% python3 -q
>>> import numpy as np
>>> from numpy import linalg as LA
>>> np.set_printoptions(suppress=True, linewidth=200)
>>> X = np.loadtxt("case16.csv", delimiter=",")
>>> print(X)
[[0. 1. 1.]
 [1. 0. 1.]
 [1. 1. 0.]]
>>> print([round(float(LA.det(X[:i, :i])), 2) + 0 for i in range(1, 4)])
[0.0, -1.0, 2.0]
>>> P = np.triu(np.array([[-3, 2, -1], [0, 1, -4], [-2, 1, 1]]), 1) + np.eye(3)
>>> other = P @ X @ LA.inv(P)
>>> print(P @ X - X @ P)
[[ 1. -1.  6.]
 [-4. -6.  1.]
 [ 0. -2.  5.]]
>>> print(LA.matrix_rank(other))
3
>>> print(other)
[[ 1. -2. -4.]
 [-3.  2.  6.]
 [ 1. -1. -3.]]
>>> M = np.load("data.npy")
>>> print(M)
[[0 6]
 [6 8]]
>>> evals, V = LA.eigh(M)
>>> print((evals > 1e-8).sum(), (evals < -1e-8).sum())
1 1
>>> print(np.round(V.T @ V, 1) + 0)
[[1. 0.]
 [0. 1.]]
>>> print(np.round(np.abs(V[:, -1]), 1))
[0.5 0.9]
>>> print(np.unique(evals.round(6) + 0, return_counts=True)[1])
[1 1]
>>> print(round(float(LA.eigvalsh(M).min()), 1))
-3.2
>>> print(np.all(LA.eigvalsh(M) > 0))
False
>>> print([round(float(LA.det(M[:i, :i])), 2) + 0 for i in range(1, 3)])
[0.0, -36.0]
>>> try:
...     LA.cholesky(M)
... except LA.LinAlgError as e:
...     print(repr(e))
... 
LinAlgError('Matrix is not positive definite')
>>> O, R = LA.qr(M)
>>> print(R)
[[-6. -8.]
 [ 0. -6.]]
>>> print(O.T @ O)
[[1. 0.]
 [0. 1.]]
>>> print(np.abs(np.diag(R)))
[6. 6.]
>>> print(O @ R)
[[0. 6.]
 [6. 8.]]
>>> print(np.trace(O @ O.T))
2.0
>>> print(np.allclose(R.T @ R, M.T @ M))
True
>>> print(O.shape, R.shape)
(2, 2) (2, 2)
>>> print(O)
[[ 0. -1.]
 [-1.  0.]]
>>> rng = np.random.default_rng(68)
>>> arr = rng.normal(size=(29, 3)) + 5 * np.array([0, 2, 2])
>>> print(arr.round(1) + 0)
[[ 1.9 10.9 10.7]
 [ 0.  11.3 10.8]
 [ 0.  10.3  8.5]
 [ 0.8 10.5  8. ]
 [ 1.4 10.7 10.7]
 [-0.1  9.2 11.4]
 [ 0.5 10.6  9.9]
 [ 1.  10.3 11.3]
 [-0.5 10.9  8.5]
 [-2.3 10.2  9.8]
 [ 0.1 10.7  8.4]
 [-0.4 10.1 11.3]
 [-0.1 10.4  8.8]
 [ 1.7  9.9 11. ]
 [ 0.  10.4  9.6]
 [ 0.4 10.7 10.4]
 [-0.3 10.1 11.1]
 [-1.7 10.3  9.1]
 [-0.8  9.1  9.6]
 [ 1.7  9.7 10.7]
 [-1.1  8.9 11. ]
 [ 0.6 10.4  9.7]
 [ 1.1 10.2  9.7]
 [-0.7 10.4 10. ]
 [ 0.4 11.2  8.9]
 [ 0.5  9.7  8. ]
 [-0.1  9.9 10.4]
 [ 0.4  9.6  9.9]
 [ 0.7  9.3 10.2]]
>>> P = arr @ LA.solve(arr.T @ arr, arr.T)
>>> print(np.round(np.diag(P), 1) + 0)
[0.1 0.  0.1 0.2 0.1 0.2 0.  0.1 0.1 0.3 0.1 0.1 0.1 0.2 0.  0.  0.1 0.2 0.1 0.2 0.2 0.  0.1 0.1 0.1 0.1 0.1 0.  0.1]
>>> print(np.allclose(P @ P, P))
True
>>> print(np.round(P @ arr[:, 0], 1) + 0)
[ 1.9  0.   0.   0.8  1.4 -0.1  0.5  1.  -0.5 -2.3  0.1 -0.4 -0.1  1.7  0.   0.4 -0.3 -1.7 -0.8  1.7 -1.1  0.6  1.1 -0.7  0.4  0.5 -0.1  0.4  0.7]
>>> print(round(float(np.trace(P)), 1))
3.0
>>> cen = arr - arr.mean(axis=0)
>>> left, sv, VT = LA.svd(cen, full_matrices=False)
>>> print(LA.matrix_rank(cen))
3
>>> print(np.abs(left[:, 0]).argmax())
13
>>> print(np.abs(VT[0]).argmax())
2
>>> print(np.round(np.abs(VT[-1]), 1))
[0.2 0.9 0.3]
>>> cen = (arr - arr.mean(axis=0)) / arr.std(axis=0)
>>> print(np.round(cen.std(axis=0), 1))
[1. 1. 1.]
>>> b = LA.lstsq(np.delete(cen, 0, axis=1), cen[:, 0])[0]
>>> print(np.abs(b).argmax())
1
>>> print(round(float(LA.norm(arr, 2) / LA.norm(arr)), 1))
1.0
>>> print([round(float(x), 1) for x in LA.svd(arr, compute_uv=False)[:3]])
[76.7, 5.2, 4.9]
>>> print(round(np.log10(LA.cond(arr))))
1
>>> Z = np.array([[5, 0, 3, -5, -1],
...     [-3, -4, 4, 4, -5],
...     [3, -2, -3, -3, 4],
...     [4, 1, 0, -5, -4],
...     [2, -3, -2, -2, -2]])
>>> mat = (rng.random((22, 5)) < 0.25) @ Z
>>> print(mat)
[[ 7 -1 -3 -8  0]
 [ 0  0  0  0  0]
 [ 4 -7  5 -3 -8]
 [ 0  0  0  0  0]
 [ 5  0  3 -5 -1]
 [ 2 -3 -2 -2 -2]
 [ 3 -2 -3 -3  4]
 [-3 -4  4  4 -5]
 [ 0 -6  1  1 -1]
 [ 5  0  3 -5 -1]
 [ 3 -2 -3 -3  4]
 [-3 -4  4  4 -5]
 [-1 -7  2  2 -7]
 [ 0  0  0  0  0]
 [ 1 -3  4 -1 -9]
 [ 2 -9 -1 -1 -3]
 [ 0  0  0  0  0]
 [ 0  0  0  0  0]
 [ 0  0  0  0  0]
 [ 4  1  0 -5 -4]
 [ 0  0  0  0  0]
 [ 0  0  0  0  0]]
>>> D = LA.norm(mat[:, None] - mat[None], axis=-1)
>>> print(np.round(LA.norm(mat, axis=1), 1))
[11.1  0.  12.8  0.   7.7  5.   6.9  9.1  6.2  7.7  6.9  9.1 10.3  0.  10.4  9.8  0.   0.   0.   7.6  0.   0. ]
>>> print(D.mean(axis=1).argmax())
2
>>> print(D[2].round(1))
[14.1 12.8  0.  12.8 10.3 10.3 15.3 10.8  9.9 10.3 15.3 10.8  7.7 12.8  5.6  8.5 12.8 12.8 12.8 10.4 12.8 12.8]
>>> print(D.shape)
(22, 22)
